$ python -q
>>> import numpy as np
>>> np.set_printoptions(suppress=True, linewidth=120)
>>> rng = np.random.default_rng(339)
>>> arr = np.array([[-2, 0, 2], [-2, 0, -2], [-2, 0, 2], [2, 1, 2]]) * (rng.random((4, 3)) < 0.3)
>>> print(arr)
[[-2  0  0]
 [ 0  0  0]
 [-2  0  0]
 [ 2  0  0]]
>>> # column 0 dominates
>>> other = arr + rng.integers(-2, 3, (4, 1)) @ rng.integers(-2, 3, (1, 3))
>>> print(other)
[[-3  0  1]
 [ 2  0 -2]
 [-2  0  0]
 [ 4  0 -2]]
>>> print(np.round(np.linalg.svd(other - arr, compute_uv=False), 2))
[4.24 0.   0.  ]
>>> print(other - arr)
[[-1  0  1]
 [ 2  0 -2]
 [ 0  0  0]
 [ 2  0 -2]]
>>> M = np.array([[-1.0, 1.6, 0.0, 0.6, 1.1, 2.4],
...     [-1.2, -2.3, -0.8, -1.1, -1.3, 1.1],
...     [-0.7, -0.7, 0.4, 0.6, 0.4, 0.1]])
>>> print(M)
[[-1.   1.6  0.   0.6  1.1  2.4]
 [-1.2 -2.3 -0.8 -1.1 -1.3  1.1]
 [-0.7 -0.7  0.4  0.6  0.4  0.1]]
>>> def softmax(z):
...     e = np.exp(z - z.max(axis=-1, keepdims=True))
...     return e / e.sum(axis=-1, keepdims=True)
... 
>>> print(softmax(M).sum(axis=1))
[1. 1. 1.]
>>> scores = M @ M.T / np.sqrt(6)
>>> print(np.round(softmax(scores), 2) + 0)
[[0.98 0.01 0.01]
 [0.   0.98 0.01]
 [0.27 0.32 0.41]]
>>> print(np.round(softmax(scores)[0] @ M, 2) + 0)
[-1.    1.55  0.    0.59  1.08  2.36]
>>> print(np.round(softmax(scores + np.triu(np.full(scores.shape, -np.inf), 1)), 2) + 0)
[[1.   0.   0.  ]
 [0.   1.   0.  ]
 [0.27 0.32 0.41]]
>>> other = M / np.sqrt((M ** 2).mean(axis=1, keepdims=True))
>>> print(np.round(np.linalg.norm(other, axis=1), 2))
[2.45 2.45 2.45]
>>> print(np.linalg.matrix_rank(other) == np.linalg.matrix_rank(M))
True
>>> r0 = np.array([-1, 1, -1])
>>> print(np.round(np.array([np.convolve(row, r0, "same") for row in M]), 2))
[[-2.6  2.6 -2.2 -0.5 -1.9  1.3]
 [ 1.1 -0.3  2.6  1.  -1.3  2.4]
 [ 0.  -0.4  0.5 -0.2 -0.3 -0.3]]
>>> print(np.round(np.cross(M[0, :3], M[1, :3]), 2))
[-1.28 -0.8   4.22]
>>> print(M.reshape(-1, 2))
[[-1.   1.6]
 [ 0.   0.6]
 [ 1.1  2.4]
 [-1.2 -2.3]
 [-0.8 -1.1]
 [-1.3  1.1]
 [-0.7 -0.7]
 [ 0.4  0.6]
 [ 0.4  0.1]]
>>> print(M.ravel(order="F"))
[-1.  -1.2 -0.7  1.6 -2.3 -0.7  0.  -0.8  0.4  0.6 -1.1  0.6  1.1 -1.3  0.4  2.4  1.1  0.1]
>>> t3 = M.reshape(3, 2, -1)
>>> print(t3.transpose(1, 0, 2))
[[[-1.   1.6  0. ]
  [-1.2 -2.3 -0.8]
  [-0.7 -0.7  0.4]]

 [[ 0.6  1.1  2.4]
  [-1.1 -1.3  1.1]
  [ 0.6  0.4  0.1]]]
>>> print(np.count_nonzero(M))
17
>>> print(np.round(M.sum(axis=0), 2))
[-2.9 -1.4 -0.4  0.1  0.2  3.6]
>>> print(np.round(M.sum(axis=1), 2))
[ 4.7 -5.6  0.1]
>>> E = np.loadtxt("m.csv", delimiter=",")
>>> print(E)
[[ 3. 22. 11. 16.  3.]
 [21. 35. 25. 19. 17.]
 [ 1.  7.  3.  9.  1.]
 [28. 51. 40. 30. 25.]
 [10. 12. 12. 10.  9.]
 [24. 50. 34. 34. 21.]
 [22. 38. 35. 21. 21.]
 [15. 16. 15. 15. 13.]
 [31. 37. 39. 27. 29.]
 [27. 42. 38. 26. 25.]
 [ 9. 35. 16. 25.  7.]
 [28. 51. 40. 30. 25.]
 [ 9. 32. 20. 24.  9.]
 [15. 45. 25. 33. 13.]
 [ 4. 28. 17. 19.  5.]
 [ 9. 32. 20. 24.  9.]
 [ 8. 23. 18. 20.  9.]
 [24. 21. 24. 16. 21.]
 [21. 35. 25. 19. 17.]]
>>> U, s, Vt = np.linalg.svd(E)
>>> print(np.argmax(s[:-1] / (s[1:] + 1e-6)) + 1)
4
>>> other = U[:, :4] @ np.diag(s[:4]) @ Vt[:4]
>>> print(round(float(np.linalg.norm(E - other, 2)), 2), round(s[4], 2))
0.41 0.41
>>> print(np.linalg.matrix_rank(E, rtol=0.05))
2
>>> print(round(float(np.abs(E - other).max()), 2))
0.14
>>> hat = E @ np.linalg.solve(E.T @ E, E.T)
>>> print(np.round(np.linalg.eigvalsh(hat), 2) + 0)
[0. 0. 0. 0. 0. 0. 0. 0. 0. 0. 0. 0. 0. 0. 1. 1. 1. 1. 1.]
>>> print(round(np.trace(hat), 2))
5.0
>>> print(np.allclose(hat @ hat, hat))
True
>>> F = np.loadtxt("block9.csv", delimiter=",")
>>> print(F)
[[4. 1. 1. 1.]
 [1. 4. 1. 1.]
 [1. 1. 4. 1.]
 [1. 1. 1. 4.]]
>>> # equal to its transpose
>>> x0 = np.ones(4)
>>> for _ in range(4):
...     x0 = F @ x0
...     x0 /= np.linalg.norm(x0)
...     print(round(x0 @ F @ x0, 2))
... 
7.0
7.0
7.0
7.0
>>> print(x0)
[0.5 0.5 0.5 0.5]
>>> print(round(np.linalg.eigvalsh(F)[-1], 2))
7.0
>>> vals, V = np.linalg.eigh(F)
>>> print((vals > 1e-8).sum(), (vals < -1e-8).sum())
4 0
>>> print(np.abs(V[:, -1]).round(6).argmax())
0
>>> print(np.unique(vals.round(6) + 0, return_counts=True)[1])
[3 1]
>>> print(np.round(V @ np.diag(vals) @ V.T, 2))
[[4. 1. 1. 1.]
 [1. 4. 1. 1.]
 [1. 1. 4. 1.]
 [1. 1. 1. 4.]]
>>> print(np.round(np.linalg.eigvalsh(F @ F), 2))
[ 9.  9.  9. 49.]
>>> print(np.round(np.abs(V[:, -1]), 2))
[0.5 0.5 0.5 0.5]
>>> print(np.round(np.linalg.svd(F, compute_uv=False), 2))
[7. 3. 3. 3.]
>>> r = np.linalg.matrix_rank(arr)
>>> print(r)
1
>>> null = np.linalg.svd(arr)[2][r:].T
>>> print(null @ null.T)
[[0. 0. 0.]
 [0. 1. 0.]
 [0. 0. 1.]]
>>> print(null.shape)
(3, 2)
>>> vals, V = np.linalg.eigh(F)
>>> x0 = np.array([-2, 2, -1, 2])
>>> print(np.round(V * np.sqrt(vals) @ V.T, 2))
[[1.96 0.23 0.23 0.23]
 [0.23 1.96 0.23 0.23]
 [0.23 0.23 1.96 0.23]
 [0.23 0.23 0.23 1.96]]
>>> print(x0 @ F @ x0)
40.0
>>> other = np.array([[9, 4], [7, 6]])
>>> W2 = np.kron(other, F)
>>> print(W2)
[[36.  9.  9.  9. 16.  4.  4.  4.]
 [ 9. 36.  9.  9.  4. 16.  4.  4.]
 [ 9.  9. 36.  9.  4.  4. 16.  4.]
 [ 9.  9.  9. 36.  4.  4.  4. 16.]
 [28.  7.  7.  7. 24.  6.  6.  6.]
 [ 7. 28.  7.  7.  6. 24.  6.  6.]
 [ 7.  7. 28.  7.  6.  6. 24.  6.]
 [ 7.  7.  7. 28.  6.  6.  6. 24.]]
>>> print(np.round(np.linalg.norm(W2, 2), 2), round(np.linalg.norm(other, 2) * np.linalg.norm(F, 2), 2))
93.45 93.45
>>> print(W2.shape)
(8, 8)
>>> print(np.linalg.matrix_rank(W2))
8
>>> W0 = np.load("dump.npy")
>>> print(W0)
[[9 0 9]
 [0 0 0]
 [9 0 9]]
>>> x0 = np.array([-1, 2, -2])
>>> print(W0 @ x0)
[-27   0 -27]
>>> print(np.sign((W0 @ x0).round(6)))
[-1  0 -1]
>>> print((W0 * x0).sum(axis=1))
[-27   0 -27]
>>> print(W0 @ (2 * x0))
[-54   0 -54]
>>> vals, V = np.linalg.eigh(W0)
>>> x0 = np.array([2, 2, 1])
>>> print(np.round(V * np.abs(vals) @ V.T, 2))
[[9. 0. 9.]
 [0. 0. 0.]
 [9. 0. 9.]]
>>> print(np.round(np.linalg.eigvalsh(W0[1:, 1:]), 2))
[0. 9.]
>>> print(np.round(V * np.maximum(vals, 0) @ V.T, 2))
[[9. 0. 9.]
 [0. 0. 0.]
 [9. 0. 9.]]
>>> A = np.array([[0, 4, 2, 6, 0],
...     [0, 2, 1, 3, 0],
...     [0, 4, 2, 6, 0],
...     [0, 0, 0, 0, 0],
...     [0, -2, -1, -3, 0],
...     [0, 0, 0, 0, 0]])
>>> # rows and columns are dependent
>>> U, s, Vt = np.linalg.svd(A)
>>> V = Vt[:(s > 1e-8).sum()]
>>> x0 = A[3] + -3 * A[2] + rng.integers(2) * np.eye(5)[1]
>>> print(x0)
[  0. -12.  -6. -18.   0.]
>>> print(np.round(V.T @ V, 2))
[[0.   0.   0.   0.   0.  ]
 [0.   0.29 0.14 0.43 0.  ]
 [0.   0.14 0.07 0.21 0.  ]
 [0.   0.43 0.21 0.64 0.  ]
 [0.   0.   0.   0.   0.  ]]
>>> print(np.linalg.matrix_rank(np.vstack([A, x0])))
1
>>> t3 = np.stack([A, 4 * A, A[::-1]])
>>> print(np.linalg.matrix_rank(t3.reshape(3, -1)))
2
>>> print(np.einsum("bij,cij->bc", t3, t3))
[[ 140  560  -28]
 [ 560 2240 -112]
 [ -28 -112  140]]
>>> print(np.linalg.matrix_rank(t3))
[1 1 1]
>>> print(t3.sum(axis=0))
[[  0  20  10  30   0]
 [  0   8   4  12   0]
 [  0  20  10  30   0]
 [  0   4   2   6   0]
 [  0  -8  -4 -12   0]
 [  0   4   2   6   0]]
>>> print((t3 @ A.T).shape)
(3, 6, 6)
>>> r = np.linalg.matrix_rank(A)
>>> print(r)
1
>>> null = np.linalg.svd(A)[2][r:].T
>>> print([int(np.linalg.matrix_rank(np.delete(A, i, axis=0))) for i in range(6)])
[1, 1, 1, 1, 1, 1]
>>> print([int(np.linalg.matrix_rank(A[:, :j + 1])) for j in range(5)])
[0, 1, 1, 1, 1]
>>> x0 = np.array([0, -2, -3, -2, 0])
>>> a = np.maximum(A @ x0, 0)
>>> print(A.T @ a)
[  0 -26 -13 -39   0]
>>> print(np.maximum(A @ (3 * x0), 0))
[ 0  0  0  0 39  0]
>>> print(np.round(np.linalg.svd(A, compute_uv=False), 2) + 0)
[11.83  0.    0.    0.    0.  ]
>>> print(A.sum(axis=1))
[12  6 12  0 -6  0]
>>> print(np.round(A.mean(axis=0), 2))
[0.   1.33 0.67 2.   0.  ]
>>> print(np.unravel_index(np.abs(A).argmax(), A.shape))
(np.int64(0), np.int64(3))
>>> print(np.round(np.linalg.norm(A), 2))
11.83
>>> print(np.diff(A, axis=0))
[[ 0 -2 -1 -3  0]
 [ 0  2  1  3  0]
 [ 0 -4 -2 -6  0]
 [ 0 -2 -1 -3  0]
 [ 0  2  1  3  0]]
>>> print(A.shape)
(6, 5)
>>> t = np.sort(rng.uniform(-2, 2, 11))
>>> X = np.c_[t, t ** 2, t ** 3] @ np.array([[3, 0, -3, -1, 0], [-2, -2, 3, 2, -2], [0, 0, 0, 0, -3]])
>>> print(X.round(2))
[[-8.08 -3.89 10.02  5.29  4.25]
 [-5.61 -2.35  6.79  3.44  1.48]
 [-4.95 -1.97  5.94  2.97  0.97]
 [-4.61 -1.78  5.5   2.72  0.74]
 [-1.45 -0.3   1.6   0.68 -0.13]
 [-0.63 -0.07  0.67  0.26 -0.05]
 [ 0.72 -0.18 -0.63 -0.12 -0.26]
 [ 0.72 -0.18 -0.63 -0.12 -0.26]
 [ 1.12 -1.06 -0.59  0.33 -2.23]
 [ 0.86 -2.5   0.39  1.38 -6.68]
 [ 0.81 -2.64  0.51  1.49 -7.18]]
>>> # null space of dimension 2
>>> d = np.linalg.norm(X[:, None] - X[None], axis=-1)
>>> print(np.round(np.linalg.norm(X - X.mean(axis=0), axis=1), 2))
[11.68  6.3   4.99  4.34  2.11  3.24  4.83  4.83  4.89  6.92  7.31]
>>> print(d[4].round(2))
[12.97  7.66  6.35  5.68  0.    1.33  3.21  3.21  4.07  7.42  7.89]
>>> print(np.flatnonzero(d[4] < d.mean() / 2))
[4 5 6 7]
>>> U, s, Vt = np.linalg.svd(X, full_matrices=False)
>>> print(np.round(U.T @ U, 2) + 0)
[[1. 0. 0. 0. 0.]
 [0. 1. 0. 0. 0.]
 [0. 0. 1. 0. 0.]
 [0. 0. 0. 1. 0.]
 [0. 0. 0. 0. 1.]]
>>> print(np.round(np.abs(Vt[0]), 2))
[0.56 0.23 0.68 0.34 0.22]
>>> print(U.shape, s.shape, Vt.shape)
(11, 5) (5,) (5, 5)
>>> print(np.round(s / s[0], 2) + 0)
[1.   0.51 0.07 0.   0.  ]
>>> print(s.round(2) + 0)
[21.57 11.1   1.55  0.    0.  ]
>>> print(round(np.sqrt((s ** 2).sum()), 2), round(np.linalg.norm(X), 2))
24.31 24.31
>>> print(np.allclose(U * s @ Vt, X))
True
